% python3 -q
>>> import numpy as np
>>> np.set_printoptions(precision=2, suppress=True, linewidth=200)
>>> J = np.loadtxt("sample4.csv", delimiter=",")
>>> J
array([[ 0.02, -0.05, -0.12],
       [-0.05,  0.15,  0.36],
       [-0.12,  0.36,  0.83]])
>>> # equal to its transpose
>>> ev, evecs = np.linalg.eigh(J)
>>> np.round(evecs.T @ J @ evecs, 2) + 0
array([[0., 0., 0.],
       [0., 0., 0.],
       [0., 0., 1.]])
>>> np.round(np.linalg.svd(J, compute_uv=False), 2) + 0
array([1., 0., 0.])
>>> ev.round(2) + 0
array([0., 0., 1.])
>>> np.abs(evecs[:, -1]).round(6).argmax()
np.int64(2)
>>> np.round(evecs.T @ evecs, 2) + 0
array([[1., 0., 0.],
       [0., 1., 0.],
       [0., 0., 1.]])
>>> np.round(ev.sum(), 2), np.trace(J)
(np.float64(1.0), np.float64(1.0))
>>> Uu, sv, vt = np.linalg.svd(J)
>>> np.argmax(sv[:-1] / (sv[1:] + 1e-6)) + 1
np.int64(1)
>>> M2 = Uu[:, :1] @ np.diag(sv[:1]) @ vt[:1]
>>> np.round(np.linalg.norm(J - M2) / np.linalg.norm(J), 2)
np.float64(0.0)
>>> round(float(np.abs(J - M2).max()), 2)
0.0
>>> M2
array([[ 0.02, -0.05, -0.12],
       [-0.05,  0.15,  0.36],
       [-0.12,  0.36,  0.83]])
>>> np.round(np.linalg.norm(J - M2, 2), 2), round(float(sv[1]), 2)
(np.float64(0.0), 0.0)
>>> np.linalg.matrix_rank(M2)
np.int64(1)
>>> np.linalg.matrix_rank(J, rtol=0.05)
np.int64(1)
>>> Uu, sv, vt = np.linalg.svd(M2)
>>> evecs = vt[:(sv > 1e-8).sum()]
>>> rng = np.random.default_rng(85145)
>>> vec = M2[1] + -2 * M2[0] + rng.integers(2) * np.eye(3)[0]
>>> vec
array([0.92, 0.25, 0.59])
>>> np.allclose(evecs.T @ evecs @ vec, vec)
False
>>> np.diag(evecs.T @ evecs)
array([0.02, 0.15, 0.83])
>>> vec = np.array([-2, -2, -1])
>>> J @ vec
array([ 0.19, -0.56, -1.31])
>>> (vec - J @ vec) @ (J @ vec)
np.float64(0.0)
>>> np.linalg.eigvalsh(2 * J - np.eye(3))
array([-1., -1.,  1.])
>>> np.eye(3) - J
array([[ 0.98,  0.05,  0.12],
       [ 0.05,  0.85, -0.36],
       [ 0.12, -0.36,  0.17]])
>>> np.trace(J)
np.float64(1.0)
>>> idx = rng.permutation(3)
>>> idx
array([1, 2, 0])
>>> M2 = J[idx][:, idx]
>>> np.round(np.sort(np.abs(np.linalg.eigvals(M2))), 2) + 0
array([0., 0., 1.])
>>> round(np.linalg.det(M2), 2), round(np.linalg.det(J[idx]), 2)
(np.float64(-0.0), np.float64(-0.0))
>>> M2
array([[ 0.15,  0.36, -0.05],
       [ 0.36,  0.83, -0.12],
       [-0.05, -0.12,  0.02]])
>>> np.trace(M2)
np.float64(1.0)
>>> np.allclose(M2, J)
False
>>> np.diag(M2)
array([0.15, 0.83, 0.02])
>>> F = np.load("case9.npy")
>>> F
array([[ 1,  0,  0],
       [ 1,  1,  0],
       [-4,  1,  1]])
>>> # triangular, det is the product of the diagonal
>>> (F - F.T) / 2
array([[ 0. , -0.5,  2. ],
       [ 0.5,  0. , -0.5],
       [-2. ,  0.5,  0. ]])
>>> round(np.abs(np.linalg.eigvals(F)).max(), 2)
np.float64(1.0)
>>> np.sort(np.abs(np.linalg.eigvals(F)))
array([1., 1., 1.])
>>> F @ F
array([[ 1,  0,  0],
       [ 2,  1,  0],
       [-7,  2,  1]])
>>> (F + F.T) / 2
array([[ 1. ,  0.5, -2. ],
       [ 0.5,  1. ,  0.5],
       [-2. ,  0.5,  1. ]])
>>> np.round(np.linalg.det(F), 2)
np.float64(1.0)
>>> np.trace(F)
np.int64(3)
>>> ev, evecs = np.linalg.eig(F)
>>> np.sort(np.linalg.eigvals(F @ F))
array([1., 1., 1.])
>>> np.sort(np.linalg.eigvals(np.linalg.inv(F)))
array([1., 1., 1.])
>>> ev
array([1., 1., 1.])
>>> np.prod(ev)
np.float64(1.0)
>>> F @ evecs[:, 0] - ev[0] * evecs[:, 0]
array([0., 0., 0.])
>>> O = F.astype(float).copy()
>>> for j in range(3):
...     O[:, j] -= O[:, :j] @ (O[:, :j].T @ O[:, j])
...     O[:, j] /= np.linalg.norm(O[:, j])
... 
>>> O
array([[ 0.24,  0.14,  0.96],
       [ 0.24,  0.95, -0.19],
       [-0.94,  0.27,  0.19]])
>>> np.round(O.T @ O, 2) + 0
array([[1., 0., 0.],
       [0., 1., 0.],
       [0., 0., 1.]])
>>> np.linalg.matrix_power(F - np.diag(np.diag(F)), 3)
array([[0, 0, 0],
       [0, 0, 0],
       [0, 0, 0]])
>>> np.linalg.matrix_rank(F - F[0, 0] * np.eye(3))
np.int64(2)
>>> m1 = np.array([[-21.3, 1.33, 8.59],
...     [17.79, -0.32, 27.57],
...     [-3.76, -4.07, 0.38],
...     [10.27, 7.57, -7.03],
...     [-7.27, -4.06, -3.4],
...     [14.27, 5.97, 22.59],
...     [-16.17, 8.84, -14.97],
...     [1.66, 4.32, -11.73],
...     [-3.8, -2.0, -16.73],
...     [-4.77, 2.26, 19.44],
...     [13.99, -5.42, 18.92],
...     [15.27, -3.63, 15.49],
...     [5.69, -2.32, -22.13],
...     [-8.55, -5.86, 0.82],
...     [9.89, 3.0, -3.85],
...     [8.84, -0.2, -6.81],
...     [-1.75, 7.19, 27.39],
...     [-1.08, -1.63, -10.86],
...     [5.26, -0.56, -8.53],
...     [2.01, -3.85, -7.59]])
>>> M2 = np.c_[m1[:, :1] @ np.array([[2]]), np.array([3, -1, -4, -4, 2, -1, -1, -1, 2, 3, -4, 0, 2, -5, 3, 2, 4, -4, 3, 2])]
>>> M2
array([[-42.6 ,   3.  ],
       [ 35.58,  -1.  ],
       [ -7.52,  -4.  ],
       [ 20.54,  -4.  ],
       [-14.54,   2.  ],
       [ 28.54,  -1.  ],
       [-32.34,  -1.  ],
       [  3.32,  -1.  ],
       [ -7.6 ,   2.  ],
       [ -9.54,   3.  ],
       [ 27.98,  -4.  ],
       [ 30.54,   0.  ],
       [ 11.38,   2.  ],
       [-17.1 ,  -5.  ],
       [ 19.78,   3.  ],
       [ 17.68,   2.  ],
       [ -3.5 ,   4.  ],
       [ -2.16,  -4.  ],
       [ 10.52,   3.  ],
       [  4.02,   2.  ]])
>>> np.linalg.matrix_rank(np.c_[m1, M2])
np.int64(4)
>>> np.round(np.linalg.norm(M2 - m1 @ np.linalg.lstsq(m1, M2)[0], axis=0), 2) + 0
array([ 0.  , 12.52])
>>> np.round(np.linalg.lstsq(m1, M2[:, 0])[0], 2) + 0
array([2., 0., 0.])
>>> np.linalg.norm(np.linalg.qr(m1)[0].T @ M2, axis=0) ** 2 / ((M2 ** 2).sum(axis=0) + 1e-12)
array([1.  , 0.05])
